% ipython --no-banner

In [1]: import numpy as np

In [2]: np.set_printoptions(precision=3, suppress=True, linewidth=140)

In [3]: rnd = lambda a: np.round(a, 3) + 0

In [4]: feats = np.array([[0, 0, -2, 2, -1, -2, 1],
   ...:     [0, 2, 0, 0, 2, 0, 0],
   ...:     [0, 0, 2, 0, 2, -2, 1],
   ...:     [0, 0, 0, -2, 2, 2, -1],
   ...:     [0, 0, 0, 0, 2, 1, 0],
   ...:     [0, 0, 0, 0, 0, 1, -1],
   ...:     [0, 0, 0, 0, 0, 0, 1]])

In [5]: feats
Out[5]: 
array([[ 0,  0, -2,  2, -1, -2,  1],
       [ 0,  2,  0,  0,  2,  0,  0],
       [ 0,  0,  2,  0,  2, -2,  1],
       [ 0,  0,  0, -2,  2,  2, -1],
       [ 0,  0,  0,  0,  2,  1,  0],
       [ 0,  0,  0,  0,  0,  1, -1],
       [ 0,  0,  0,  0,  0,  0,  1]])

In [6]: # rows and columns are dependent

In [7]: out = np.array([[1, -1], [9, -3], [-6, 3], [2, 5], [7, 3], [1, 2], [-6, -1]])

In [8]: np.linalg.matrix_rank(np.vstack([feats, out.T]))
Out[8]: np.int64(7)

In [9]: out.T @ feats.T
Out[9]: 
array([[ 1, 32, -6, 18, 15,  7, -6],
       [-4,  0,  7,  1,  8,  3, -1]])

In [10]: feats @ out
Out[10]: 
array([[ 1, -4],
       [32,  0],
       [-6,  7],
       [18,  1],
       [15,  8],
       [ 7,  3],
       [-6, -1]])

In [11]: np.linalg.matrix_rank(feats @ out)
Out[11]: np.int64(2)

In [12]: np.einsum("ik,kj->ij", feats, out)
Out[12]: 
array([[ 1, -4],
       [32,  0],
       [-6,  7],
       [18,  1],
       [15,  8],
       [ 7,  3],
       [-6, -1]])

In [13]: rng = np.random.default_rng(371176)

In [14]: z = rng.permutation(7)

In [15]: z
Out[15]: array([6, 0, 4, 2, 5, 3, 1])

In [16]: out = feats[z][:, z]

In [17]: rnd(np.sort(np.abs(np.linalg.eigvals(out))))
Out[17]: array([0., 1., 1., 2., 2., 2., 2.])

In [18]: np.argsort(-np.linalg.norm(feats, axis=0).round(6), kind="stable")[:3]
Out[18]: array([4, 5, 2])

In [19]: r = np.linalg.matrix_rank(feats)

In [20]: r
Out[20]: np.int64(6)

In [21]: null = np.linalg.svd(feats)[2][r:].T

In [22]: null.shape
Out[22]: (7, 1)

In [23]: [int(np.linalg.matrix_rank(np.delete(feats, i, axis=0))) for i in range(7)]
Out[23]: [6, 5, 6, 6, 6, 6, 6]

In [24]: m1 = np.loadtxt("block13.csv", delimiter=",")

In [25]: m1
Out[25]: 
array([[2., 1., 2., 1.],
       [0., 2., 1., 0.],
       [0., 2., 1., 1.],
       [2., 2., 2., 1.]])

In [26]: out = m1 + rng.integers(-2, 3, (4, 2)) @ rng.integers(-2, 3, (2, 4))

In [27]: out
Out[27]: 
array([[ 0.,  0.,  3., -1.],
       [-1.,  1.,  1., -1.],
       [ 2.,  2., -1.,  3.],
       [ 3.,  1.,  0.,  2.]])

In [28]: rnd(np.linalg.svd(out - m1, compute_uv=False))
Out[28]: array([5.218, 2.185, 0.   , 0.   ])

In [29]: np.abs(out - m1).sum(axis=1)
Out[29]: array([6., 3., 6., 5.])

In [30]: out = np.linalg.inv(m1)

In [31]: np.allclose(out, m1.T)
Out[31]: False

In [32]: (np.abs(out) > 1e-9).astype(int)
Out[32]: 
array([[1, 1, 1, 1],
       [1, 0, 0, 1],
       [1, 1, 0, 1],
       [0, 1, 1, 0]])

In [33]: M = np.loadtxt("mat.csv", delimiter=",")

In [34]: M
Out[34]: 
array([[ 1.,  0.,  3.,  1., -2., -1.,  2.,  3.],
       [ 0., -1.,  2.,  0., -3., -2.,  1.,  2.],
       [ 2.,  1.,  4.,  2., -1.,  0.,  3.,  4.],
       [ 0., -1.,  2.,  0., -3., -2.,  1.,  2.],
       [ 1.,  0.,  3.,  1., -2., -1.,  2.,  3.],
       [ 2.,  1.,  4.,  2., -1.,  0.,  3.,  4.],
       [ 0., -1.,  2.,  0., -3., -2.,  1.,  2.],
       [ 3.,  2.,  5.,  3.,  0.,  1.,  4.,  5.],
       [ 2.,  1.,  4.,  2., -1.,  0.,  3.,  4.]])

In [35]: cov = M.T @ M

In [36]: print(rnd(np.linalg.eigvalsh(cov)[::-1]))
[319.786  49.214   0.      0.      0.      0.      0.      0.   ]

In [37]: cov
Out[37]: 
array([[ 23.,  12.,  45.,  23., -10.,   1.,  34.,  45.],
       [ 12.,  10.,  16.,  12.,   6.,   8.,  14.,  16.],
       [ 45.,  16., 103.,  45., -42., -13.,  74., 103.],
       [ 23.,  12.,  45.,  23., -10.,   1.,  34.,  45.],
       [-10.,   6., -42., -10.,  38.,  22., -26., -42.],
       [  1.,   8., -13.,   1.,  22.,  15.,  -6., -13.],
       [ 34.,  14.,  74.,  34., -26.,  -6.,  54.,  74.],
       [ 45.,  16., 103.,  45., -42., -13.,  74., 103.]])

In [38]: (M @ M.T).shape
Out[38]: (9, 9)

In [39]: print(np.allclose(cov, cov.T))
True
